% python3 -q
>>> import numpy as np
>>> import numpy.linalg as la
>>> np.set_printoptions(precision=2, suppress=True, linewidth=140)
>>> rd = lambda a: np.round(a, 2) + 0
>>> data = np.load("data.npy")
>>> data
array([[-0.94, -4.16,  6.14],
       [-2.01, -5.27,  8.91],
       [-1.1 , -6.38,  7.51],
       [ 7.09,  6.27, 10.56],
       [-2.3 , -4.83,  7.26],
       [ 8.22,  6.37, 11.44],
       [ 9.44,  5.49,  9.8 ],
       [ 6.1 ,  5.07,  9.63],
       [-4.59, -5.89,  8.42],
       [ 5.91,  3.67, 10.31],
       [ 7.22,  2.86,  9.3 ],
       [ 6.17,  6.18,  9.76],
       [ 7.81,  4.79, 11.67],
       [ 7.44,  6.21,  9.32],
       [-1.87, -6.34,  8.33],
       [ 7.49,  6.25, 10.7 ],
       [-1.58, -4.74,  8.95],
       [ 6.75,  6.57,  8.73],
       [ 7.6 ,  5.04, 10.97],
       [-1.07, -4.5 ,  8.69],
       [ 8.27,  6.92,  8.39],
       [-3.29, -5.91,  7.23],
       [ 9.72,  5.34,  9.01],
       [ 7.74,  5.95, 10.82],
       [ 6.92,  6.61, 10.69],
       [-1.64, -4.35,  7.18],
       [ 7.96,  7.07, 10.62]])
>>> O, vecs = la.qr(data[:, :2])[0], la.qr(data[:, 2:])[0]
>>> sv = la.svd(O.T @ vecs, compute_uv=False)
>>> rd(la.norm(O @ O.T - vecs @ vecs.T, 2))
np.float64(1.0)
>>> rd(sv)
array([0.92])
>>> C2 = np.cov(data, rowvar=False)
>>> rd(data.std(axis=0))
array([4.73, 5.37, 1.41])
>>> rd(np.polyfit(data[:, 0], data[:, 2], 1))
array([0.22, 8.4 ])
>>> np.median(data, axis=0)
array([6.75, 5.04, 9.3 ])
>>> rd(la.eigvalsh(C2)[::-1])
array([53.53,  0.91,  0.81])
>>> rd(np.corrcoef(data[:, 0], data[:, 2])[0, 1])
np.float64(0.73)
>>> C2.shape
(3, 3)
>>> np.argwhere(np.triu(np.abs(np.corrcoef(data.T)) > 0.8, 1))
array([[0, 1]])
>>> la.norm(data, axis=1).argmax()
np.int64(5)
>>> rd(la.norm(data[24] - data[19]))
np.float64(13.83)
>>> rd(la.norm(data[24], 1)), rd(la.norm(data[24], np.inf))
(np.float64(24.22), np.float64(10.69))
>>> rd(data[24] @ data[19])
np.float64(55.75)
>>> rd(la.norm(data, "nuc"))
np.float64(92.28)
>>> rd(la.norm(data, axis=0))
array([32.13, 29.17, 48.73])
>>> rd(la.norm(data, 2))
np.float64(57.91)
>>> Y = np.array([[-5, 6, -1], [-2, 6, -2], [6, 8, 2]])
>>> feats = np.triu(Y, 1)
>>> feats
array([[ 0,  6, -1],
       [ 0,  0, -2],
       [ 0,  0,  0]])
>>> cen = data - data.mean(axis=0)
>>> vecs = la.svd(cen)[2][:2]
>>> Y = cen - cen @ vecs.T @ vecs
>>> rd(np.cov(cen @ vecs.T, rowvar=False))
array([[53.53,  0.  ],
       [ 0.  ,  0.91]])
>>> la.norm(Y, axis=1).round(6).argmax()
np.int64(17)
>>> rd(la.norm(Y) / la.norm(cen))
np.float64(0.12)
>>> Y = data / np.sqrt((data ** 2).mean(axis=1, keepdims=True))
>>> la.matrix_rank(Y) == la.matrix_rank(data)
np.True_
>>> X = np.loadtxt("layer11.csv", delimiter=",")
>>> X
array([[2., 0., 1.],
       [0., 2., 0.],
       [0., 0., 0.]])
>>> hat = np.triu(np.array([[0, 0, 2], [-1, -1, -1], [-3, -3, 1]]), 1) + np.eye(3)
>>> Y = hat @ X @ la.inv(hat)
>>> rd(la.det(Y))
np.float64(0.0)
>>> la.matrix_rank(Y)
np.int64(2)
>>> hat @ X - X @ hat
array([[ 0.,  0., -4.],
       [ 0.,  0.,  2.],
       [ 0.,  0.,  0.]])
>>> rd(np.sort(np.abs(la.eigvals(X))))
array([0., 2., 2.])
>>> np.trace(X)
np.float64(4.0)
>>> np.allclose(X @ X.T, X.T @ X)
False
>>> np.allclose(X, X.T)
False
>>> rd(np.abs(la.eigvals(X)).max())
np.float64(2.0)
>>> la.cond(X) > 100
np.True_
>>> np.argsort(-la.norm(X, axis=0).round(6), kind="stable")[:3]
array([0, 1, 2])
>>> [round(float(x), 2) for x in la.svd(X, compute_uv=False)[:3]]
[2.24, 2.0, 0.0]
>>> Uu, sv, Vt = la.svd(X)
>>> vecs = Vt[:(sv > 1e-8).sum()]
>>> rng = np.random.default_rng(320646)
>>> x = X[1] + -2 * X[0] + rng.integers(2) * np.eye(3)[0]
>>> x
array([-3.,  2., -2.])
>>> rd(la.norm(x - vecs.T @ vecs @ x))
np.float64(0.45)
>>> np.prod(np.diag(X)), rd(la.det(X))
(np.float64(0.0), np.float64(0.0))
>>> try:
...     la.inv(X)
... except la.LinAlgError as e:
...     print("failed:", e)
... 
failed: Singular matrix
>>> M = np.array([[1.0, 0.5, 0.25], [0.5, 1.0, 0.5], [0.25, 0.5, 1.0]])
>>> hat = np.triu(np.array([[1, 2, 1], [2, 0, 1], [1, 2, 1]]), 1) + np.eye(3)
>>> Y = hat @ M @ la.inv(hat)
>>> la.matrix_rank(Y)
np.int64(3)
>>> Y
array([[ 2.25, -1.5 ,  1.5 ],
       [ 0.75,  0.  ,  0.75],
       [ 0.25,  0.  ,  0.75]])
>>> W0 = np.array([[-0.76, -14.85, 3.13],
...     [-3.07, -5.75, 5.16],
...     [-1.09, -4.35, 1.8],
...     [1.67, -0.45, -5.23],
...     [-4.75, 1.4, 6.08],
...     [-4.62, -16.75, 11.25],
...     [-9.89, 2.23, 3.83],
...     [-10.14, 9.52, -0.38],
...     [-0.5, -10.6, -1.48],
...     [-7.47, 11.47, -4.9],
...     [5.05, 11.96, -4.37],
...     [-1.06, 0.57, -6.05],
...     [-1.82, -4.44, 5.38],
...     [-8.56, 0.66, 5.86],
...     [-2.45, -6.37, -6.46],
...     [6.88, 13.67, -9.01],
...     [-1.74, -10.1, 2.19],
...     [-10.01, -5.71, -6.26],
...     [-0.74, 0.87, -14.78],
...     [9.81, -5.96, 9.59],
...     [-1.14, -0.36, -6.3]])
>>> z = W0[:, 2] > np.median(W0[:, 2])
>>> u = W0[z].mean(axis=0) - W0[~z].mean(axis=0)
>>> z.astype(int)
array([1, 1, 1, 0, 1, 1, 1, 0, 0, 0, 0, 0, 1, 1, 0, 0, 1, 0, 0, 1, 0])
>>> rd((((W0 - W0.mean(axis=0)) @ u > 0) == z).mean())
np.float64(0.95)
>>> E = np.triu(rng.random((3, 3)) < 0.8, 1).astype(int)
>>> E = E + E.T
>>> E
array([[0, 1, 1],
       [1, 0, 1],
       [1, 1, 0]])
>>> hat = np.triu(np.array([[2, 6, 8], [4, 1, 0], [0, 1, 9]]), 1) + np.eye(3)
>>> Y = hat @ E @ la.inv(hat)
>>> hat @ E - E @ hat
array([[14.,  8.,  6.],
       [ 0., -6., -8.],
       [ 0., -6., -8.]])
>>> rd(la.det(Y))
np.float64(2.0)
>>> la.matrix_rank(Y)
np.int64(3)
>>> rd(np.poly(Y))
array([ 1.,  0., -3., -2.])
>>> J = np.load("out5.npy")
>>> rd(J)
array([[0.36, 0.27, 0.09, 0.27],
       [0.6 , 0.2 , 0.  , 0.2 ],
       [0.  , 0.  , 1.  , 0.  ],
       [0.33, 0.33, 0.11, 0.22]])
>>> O, vecs = la.qr(J[:, :1])[0], la.qr(J[:, 1:])[0]
>>> sv = la.svd(O.T @ vecs, compute_uv=False)
>>> (sv > 0.9).sum()
np.int64(1)
>>> rd(sv)
array([0.94])
>>> rd(J.sum(axis=0))
array([1.3 , 0.81, 1.2 , 0.69])
>>> rd(J.mean(axis=0))
array([0.32, 0.2 , 0.3 , 0.17])
>>> J[4]
Traceback (most recent call last):
  File "<python-input-86>", line 1, in <module>
    J[4]
    ~^^^
IndexError: index 4 is out of bounds for axis 0 with size 4
>>> J.shape
(4, 4)
>>> rd(la.svd(J, compute_uv=False))
array([1.05, 0.94, 0.2 , 0.05])
>>> J[:, 4]
Traceback (most recent call last):
  File "<python-input-89>", line 1, in <module>
    J[:, 4]
    ~^^^^^^
IndexError: index 4 is out of bounds for axis 1 with size 4
>>> rd(np.diff(J, axis=0))
array([[ 0.24, -0.07, -0.09, -0.07],
       [-0.6 , -0.2 ,  1.  , -0.2 ],
       [ 0.33,  0.33, -0.89,  0.22]])
>>> rd(J - J[0])
array([[ 0.  ,  0.  ,  0.  ,  0.  ],
       [ 0.24, -0.07, -0.09, -0.07],
       [-0.36, -0.27,  0.91, -0.27],
       [-0.03,  0.06,  0.02, -0.05]])
>>> np.count_nonzero(J)
np.int64(12)
>>> F = np.load("arr.npy")
>>> F
array([[-8.,  3.,  3.],
       [-9.,  4.,  3.],
       [-3.,  3., -2.]])
>>> hat = np.triu(np.array([[1, -2, 8], [-8, -6, -1], [8, 3, -5]]), 1) + np.eye(3)
>>> Y = hat @ F @ la.inv(hat)
>>> rd(la.det(Y))
np.float64(10.0)
>>> rd(np.poly(Y))
array([  1.,   6.,   3., -10.])
>>> la.matrix_rank(Y)
np.int64(3)
>>> np.trace(Y), np.trace(F)
(np.float64(-6.0), np.float64(-6.0))
>>> Y
array([[-14.,  -9.,  84.],
       [ -6., -11.,  42.],
       [ -3.,  -3.,  19.]])
>>> x = np.array([-1, -1, 3])
>>> Y @ x
array([275., 143.,  63.])
>>> Y @ np.eye(3)[2]
array([84., 42., 19.])
>>> np.sign((Y @ x).round(6))
array([1., 1., 1.])
>>> Y @ np.ones(3)
array([61., 25., 13.])
>>> vals, vecs = la.eig(F)
>>> rd(F @ vecs[:, 0] - vals[0] * vecs[:, 0])
array([0., 0., 0.])
>>> rd(np.sort(la.eigvals(F.T)))
array([-5., -2.,  1.])
>>> rd(np.sort(la.eigvals(la.inv(F))))
array([-0.5, -0.2,  1. ])
>>> rd(vals)
array([ 1., -5., -2.])
>>> z = rng.permutation(3)
>>> Y = F[:, z] * rng.choice([-1, 1], 3)
>>> Y
array([[-3., -3.,  8.],
       [-4., -3.,  9.],
       [-3.,  2.,  3.]])
>>> Uu, _, Vt = la.svd(F.T @ Y)
>>> z
array([1, 2, 0])
